% ipython --no-banner

In [1]: import numpy as np

In [2]: import numpy.linalg as la

In [3]: np.set_printoptions(precision=2, suppress=True, linewidth=200, sign=" ")

In [4]: rng = np.random.default_rng(5)

In [5]: X = np.triu(rng.random((6, 6)) < 0.4, 1).astype(int)

In [6]: X = X + X.T

In [7]: X
Out[7]: 
array([[ 0,  0,  0,  1,  1,  1],
       [ 0,  0,  1,  0,  0,  1],
       [ 0,  1,  0,  0,  1,  0],
       [ 1,  0,  0,  0,  0,  1],
       [ 1,  0,  1,  0,  0,  1],
       [ 1,  1,  0,  1,  1,  0]])

In [8]: # equal to its transpose

In [9]: ang = np.radians(136)

In [10]: r_ = np.eye(6)

In [11]: r_[1, 1] = r_[3, 3] = np.cos(ang)

In [12]: r_[1, 3], r_[3, 1] = -np.sin(ang), np.sin(ang)

In [13]: r_
Out[13]: 
array([[ 1.  ,  0.  ,  0.  ,  0.  ,  0.  ,  0.  ],
       [ 0.  , -0.72,  0.  , -0.69,  0.  ,  0.  ],
       [ 0.  ,  0.  ,  1.  ,  0.  ,  0.  ,  0.  ],
       [ 0.  ,  0.69,  0.  , -0.72,  0.  ,  0.  ],
       [ 0.  ,  0.  ,  0.  ,  0.  ,  1.  ,  0.  ],
       [ 0.  ,  0.  ,  0.  ,  0.  ,  0.  ,  1.  ]])

In [14]: M2 = X @ r_.T

In [15]: np.allclose(la.norm(X, axis=1), la.norm(M2, axis=1))
Out[15]: True

In [16]: la.svd(X, compute_uv=False), la.svd(M2, compute_uv=False)
Out[16]: 
(array([ 2.85,  2.16,  1.27,  1.06,  0.66,  0.18]),
 array([ 2.85,  2.16,  1.27,  1.06,  0.66,  0.18]))

In [17]: np.allclose(X @ X.T, M2 @ M2.T)
Out[17]: True

In [18]: evals, V = la.eigh(X)

In [19]: evals
Out[19]: array([-2.16, -1.27, -0.66,  0.18,  1.06,  2.85])

In [20]: np.abs(V[:, -1])
Out[20]: array([ 0.47,  0.28,  0.26,  0.36,  0.45,  0.55])

In [21]: np.round(V.T @ X @ V, 2) + 0
Out[21]: 
array([[-2.16,  0.  ,  0.  ,  0.  ,  0.  ,  0.  ],
       [ 0.  , -1.27,  0.  ,  0.  ,  0.  ,  0.  ],
       [ 0.  ,  0.  , -0.66,  0.  ,  0.  ,  0.  ],
       [ 0.  ,  0.  ,  0.  ,  0.18,  0.  ,  0.  ],
       [ 0.  ,  0.  ,  0.  ,  0.  ,  1.06,  0.  ],
       [ 0.  ,  0.  ,  0.  ,  0.  ,  0.  ,  2.85]])

In [22]: (evals > 1e-8).sum(), (evals < -1e-8).sum()
Out[22]: (np.int64(3), np.int64(3))

In [23]: la.eigvalsh(X + -3 * np.eye(6))
Out[23]: array([-5.16, -4.27, -3.66, -2.82, -1.94, -0.15])

In [24]: la.svd(X, compute_uv=False)
Out[24]: array([ 2.85,  2.16,  1.27,  1.06,  0.66,  0.18])

In [25]: np.trace(X @ X @ X) // 6
Out[25]: np.int64(2)

In [26]: L = np.diag(X.sum(axis=1)) - X

In [27]: la.matrix_rank(L)
Out[27]: np.int64(5)

In [28]: L @ np.ones(6)
Out[28]: array([ 0.,  0.,  0.,  0.,  0.,  0.])

In [29]: vec = np.array([3, 0, -3, 1, 2, 1])

In [30]: y = X @ vec

In [31]: y
Out[31]: array([ 4, -2,  2,  4,  1,  6])

In [32]: la.solve(X.T, X[2])
Out[32]: array([ 0.,  0.,  1.,  0., -0., -0.])

In [33]: la.solve(X, y)
Out[33]: array([ 3.,  0., -3.,  1.,  2.,  1.])

In [34]: W = np.array([[2, 2, 1, 1, 0, 1],
    ...:     [0, 1, 2, 1, 2, 1],
    ...:     [1, 0, 0, 2, 1, 0],
    ...:     [1, 2, 0, 2, 0, 1],
    ...:     [0, 0, 1, 1, 1, 2],
    ...:     [2, 1, 1, 0, 1, 0]])

In [35]: b = np.array([-3, 0, -2, -1, 3, 2])

In [36]: act = np.maximum(X @ W + b, 0)

In [37]: (act > 0).mean(axis=0)
Out[37]: array([ 0.33,  1.  ,  0.33,  0.83,  1.  ,  1.  ])

In [38]: W2 = np.array([[2, 2, 3], [0, 0, 0], [3, 1, 1], [0, 3, 1], [1, 1, 2], [2, 0, 3]])

In [39]: (act @ W2).round(6).argmax(axis=1)
Out[39]: array([ 2,  2,  2,  2,  2,  2])

In [40]: act @ W2
Out[40]: 
array([[ 15,  11,  27],
       [  9,   8,  17],
       [ 19,  10,  29],
       [ 12,   6,  20],
       [ 15,  15,  27],
       [ 26,  20,  39]])

In [41]: M = np.loadtxt("run17.csv", delimiter=",")

In [42]: M
Out[42]: 
array([[-12.88, -12.6 , -16.29,   3.13],
       [ -9.23,  -8.62, -11.88,   2.04],
       [ -9.16,  -8.55, -11.8 ,   2.02],
       [ -3.87,  -2.89,  -5.15,   0.3 ],
       [ -2.77,  -1.77,  -3.69,  -0.08],
       [ -2.18,  -1.2 ,  -2.89,  -0.26],
       [ -0.99,  -0.25,  -1.24,  -0.5 ],
       [  2.29,   0.56,   1.86,   2.16],
       [  2.92,   0.85,   2.35,   2.63],
       [  3.28,   1.03,   2.63,   2.89],
       [  3.43,   1.11,   2.75,   2.99],
       [ 19.7 ,  12.6 ,  16.29,  10.52]])

In [43]: # looks like rank 3

In [44]: rank = la.matrix_rank(M)

In [45]: rank
Out[45]: np.int64(3)

In [46]: ns = la.svd(M)[2][rank:].T

In [47]: [int(la.matrix_rank(np.delete(M, i, axis=0))) for i in range(12)]
Out[47]: [3, 3, 3, 3, 3, 3, 3, 3, 3, 3, 3, 3]

In [48]: ns.shape
Out[48]: (4, 1)

In [49]: ns[:, 0] / ns[np.abs(ns[:, 0]).round(6).argmax(), 0]
Out[49]: array([ 1. , -0.5, -0.5, -0.5])

In [50]: [int(la.matrix_rank(M[:, :j + 1])) for j in range(4)]
Out[50]: [1, 2, 3, 3]

In [51]: [int(la.matrix_rank(M[:i])) for i in range(1, len(M) + 1)]
Out[51]: [1, 2, 3, 3, 3, 3, 3, 3, 3, 3, 3, 3]

In [52]: M.ravel(order="F")
Out[52]: 
array([-12.88,  -9.23,  -9.16,  -3.87,  -2.77,  -2.18,  -0.99,   2.29,   2.92,   3.28,   3.43,  19.7 , -12.6 ,  -8.62,  -8.55,  -2.89,  -1.77,  -1.2 ,  -0.25,   0.56,   0.85,   1.03,   1.11,  12.6 ,
       -16.29, -11.88, -11.8 ,  -5.15,  -3.69,  -2.89,  -1.24,   1.86,   2.35,   2.63,   2.75,  16.29,   3.13,   2.04,   2.02,   0.3 ,  -0.08,  -0.26,  -0.5 ,   2.16,   2.63,   2.89,   2.99,  10.52])

In [53]: M.reshape(-1, 2)
Out[53]: 
array([[-12.88, -12.6 ],
       [-16.29,   3.13],
       [ -9.23,  -8.62],
       [-11.88,   2.04],
       [ -9.16,  -8.55],
       [-11.8 ,   2.02],
       [ -3.87,  -2.89],
       [ -5.15,   0.3 ],
       [ -2.77,  -1.77],
       [ -3.69,  -0.08],
       [ -2.18,  -1.2 ],
       [ -2.89,  -0.26],
       [ -0.99,  -0.25],
       [ -1.24,  -0.5 ],
       [  2.29,   0.56],
       [  1.86,   2.16],
       [  2.92,   0.85],
       [  2.35,   2.63],
       [  3.28,   1.03],
       [  2.63,   2.89],
       [  3.43,   1.11],
       [  2.75,   2.99],
       [ 19.7 ,  12.6 ],
       [ 16.29,  10.52]])

In [54]: M.reshape(2, -1)
Out[54]: 
array([[-12.88, -12.6 , -16.29,   3.13,  -9.23,  -8.62, -11.88,   2.04,  -9.16,  -8.55, -11.8 ,   2.02,  -3.87,  -2.89,  -5.15,   0.3 ,  -2.77,  -1.77,  -3.69,  -0.08,  -2.18,  -1.2 ,  -2.89,
         -0.26],
       [ -0.99,  -0.25,  -1.24,  -0.5 ,   2.29,   0.56,   1.86,   2.16,   2.92,   0.85,   2.35,   2.63,   3.28,   1.03,   2.63,   2.89,   3.43,   1.11,   2.75,   2.99,  19.7 ,  12.6 ,  16.29,
         10.52]])

In [55]: T = M.reshape(12, 2, -1)

In [56]: T.transpose(1, 0, 2)
Out[56]: 
array([[[-12.88, -12.6 ],
        [ -9.23,  -8.62],
        [ -9.16,  -8.55],
        [ -3.87,  -2.89],
        [ -2.77,  -1.77],
        [ -2.18,  -1.2 ],
        [ -0.99,  -0.25],
        [  2.29,   0.56],
        [  2.92,   0.85],
        [  3.28,   1.03],
        [  3.43,   1.11],
        [ 19.7 ,  12.6 ]],

       [[-16.29,   3.13],
        [-11.88,   2.04],
        [-11.8 ,   2.02],
        [ -5.15,   0.3 ],
        [ -3.69,  -0.08],
        [ -2.89,  -0.26],
        [ -1.24,  -0.5 ],
        [  1.86,   2.16],
        [  2.35,   2.63],
        [  2.63,   2.89],
        [  2.75,   2.99],
        [ 16.29,  10.52]]])

In [57]: np.einsum("ihd,jhd->hij", T, T).shape
Out[57]: (2, 12, 12)

In [58]: T[:, 0]
Out[58]: 
array([[-12.88, -12.6 ],
       [ -9.23,  -8.62],
       [ -9.16,  -8.55],
       [ -3.87,  -2.89],
       [ -2.77,  -1.77],
       [ -2.18,  -1.2 ],
       [ -0.99,  -0.25],
       [  2.29,   0.56],
       [  2.92,   0.85],
       [  3.28,   1.03],
       [  3.43,   1.11],
       [ 19.7 ,  12.6 ]])
